$ python3 -q
>>> import numpy as np
>>> from numpy import linalg as LA
>>> np.set_printoptions(precision=3, suppress=True, linewidth=140, sign=" ")
>>> F = np.load("x.npy")
>>> F
array([[ 2.,  1.,  0.],
       [ 0.,  2.,  1.],
       [ 0.,  0.,  2.]])
>>> other = np.array([[-9, -7], [8, -5]])
>>> C = np.kron(other, F)
>>> round(LA.norm(C, 2), 3), np.round(LA.norm(other, 2) * LA.norm(F, 2), 3)
(np.float64(34.024), np.float64(34.024))
>>> C.shape
(6, 6)
>>> u, v = F[0], F[1]
>>> u @ u
np.float64(5.0)
>>> pr = (u @ v) / (u @ u) * u
>>> pr
array([ 0.8,  0.4,  0. ])
>>> round(float(LA.norm(u + v) ** 2 + LA.norm(u - v) ** 2), 3)
20.0
>>> LA.matrix_rank(np.outer(u, v))
np.int64(1)
>>> LA.matrix_power(F - np.diag(np.diag(F)), 3)
array([[ 0.,  0.,  0.],
       [ 0.,  0.,  0.],
       [ 0.,  0.,  0.]])
>>> np.prod(np.diag(F)), round(LA.det(F), 3)
(np.float64(8.0), np.float64(8.0))
>>> np.sort(LA.eigvals(F))
array([ 2.,  2.,  2.])
>>> LA.matrix_rank(F - F[0, 0] * np.eye(3))
np.int64(2)
>>> A = np.load("case18.npy")
>>> A
array([[ 0.2  ,  0.5  ,  0.   ,  1.512, -2.5  , -0.4  ],
       [ 0.3  ,  0.4  , -0.7  ,  1.24 ,  0.3  , -1.1  ],
       [ 2.6  ,  1.   ,  0.4  ,  2.987, -0.8  , -0.8  ],
       [ 0.6  ,  1.2  ,  1.3  ,  3.595, -0.8  , -0.5  ],
       [-0.8  ,  0.2  ,  0.6  ,  0.602,  1.9  ,  1.   ],
       [-0.8  , -0.4  ,  0.9  , -1.215,  1.5  , -0.1  ],
       [ 1.9  , -0.3  , -2.2  , -0.911, -0.4  ,  0.   ],
       [ 0.7  , -0.6  ,  1.   , -1.798, -1.5  ,  0.2  ],
       [ 1.   ,  0.8  , -0.6  ,  2.383,  2.9  ,  0.1  ],
       [-0.8  , -0.8  , -0.9  , -2.404, -0.1  ,  1.8  ],
       [ 0.3  , -0.2  ,  0.3  , -0.59 , -0.8  , -0.8  ],
       [-0.9  , -1.4  , -0.4  , -4.175,  1.3  ,  0.8  ],
       [-0.9  , -1.5  , -0.7  , -4.46 , -2.1  , -1.1  ],
       [ 0.8  , -0.9  , -0.2  , -2.668,  0.7  , -1.4  ],
       [-0.1  ,  0.6  ,  0.7  ,  1.797, -1.   ,  0.8  ],
       [-1.3  , -1.3  ,  1.1  , -3.885,  0.6  , -0.2  ],
       [-0.3  ,  0.7  ,  0.8  ,  2.092,  1.4  , -0.8  ],
       [-0.9  ,  0.   , -0.5  ,  0.003, -0.8  ,  0.5  ],
       [ 0.3  , -0.1  ,  0.   , -0.261,  2.7  , -0.7  ],
       [ 0.4  , -0.1  ,  0.   , -0.275,  0.2  ,  3.1  ],
       [ 0.9  , -1.8  , -0.7  , -5.369,  1.8  , -0.2  ],
       [ 1.3  , -1.5  , -0.7  , -4.487,  0.5  ,  1.1  ],
       [ 0.2  ,  0.6  , -0.6  ,  1.809,  0.8  ,  0.2  ],
       [ 1.   ,  0.1  ,  0.6  ,  0.352, -0.1  ,  1.3  ]])
>>> def softmax(z):
...     e = np.exp(z - z.max(axis=-1, keepdims=True))
...     return e / e.sum(axis=-1, keepdims=True)
... 
>>> np.round(softmax(10 * A[18]), 3) + 0
array([ 0.,  0.,  0.,  0.,  1.,  0.])
>>> softmax(A).sum(axis=1)
array([ 1.,  1.,  1.,  1.,  1.,  1.,  1.,  1.,  1.,  1.,  1.,  1.,  1.,  1.,  1.,  1.,  1.,  1.,  1.,  1.,  1.,  1.,  1.,  1.])
>>> S = A @ A.T / np.sqrt(6)
>>> softmax(S).round(6).argmax(axis=1)
array([  0,   2,   2,   3,   8,  20,   6,  12,   8,  20,  12,  20,  12,  20,   3,  20,   8,  12,  18,  19,  20,  20,   8,  19])
>>> softmax(S)[18] @ A
array([ 0.357, -0.309, -0.169, -0.912,  1.908, -0.172])
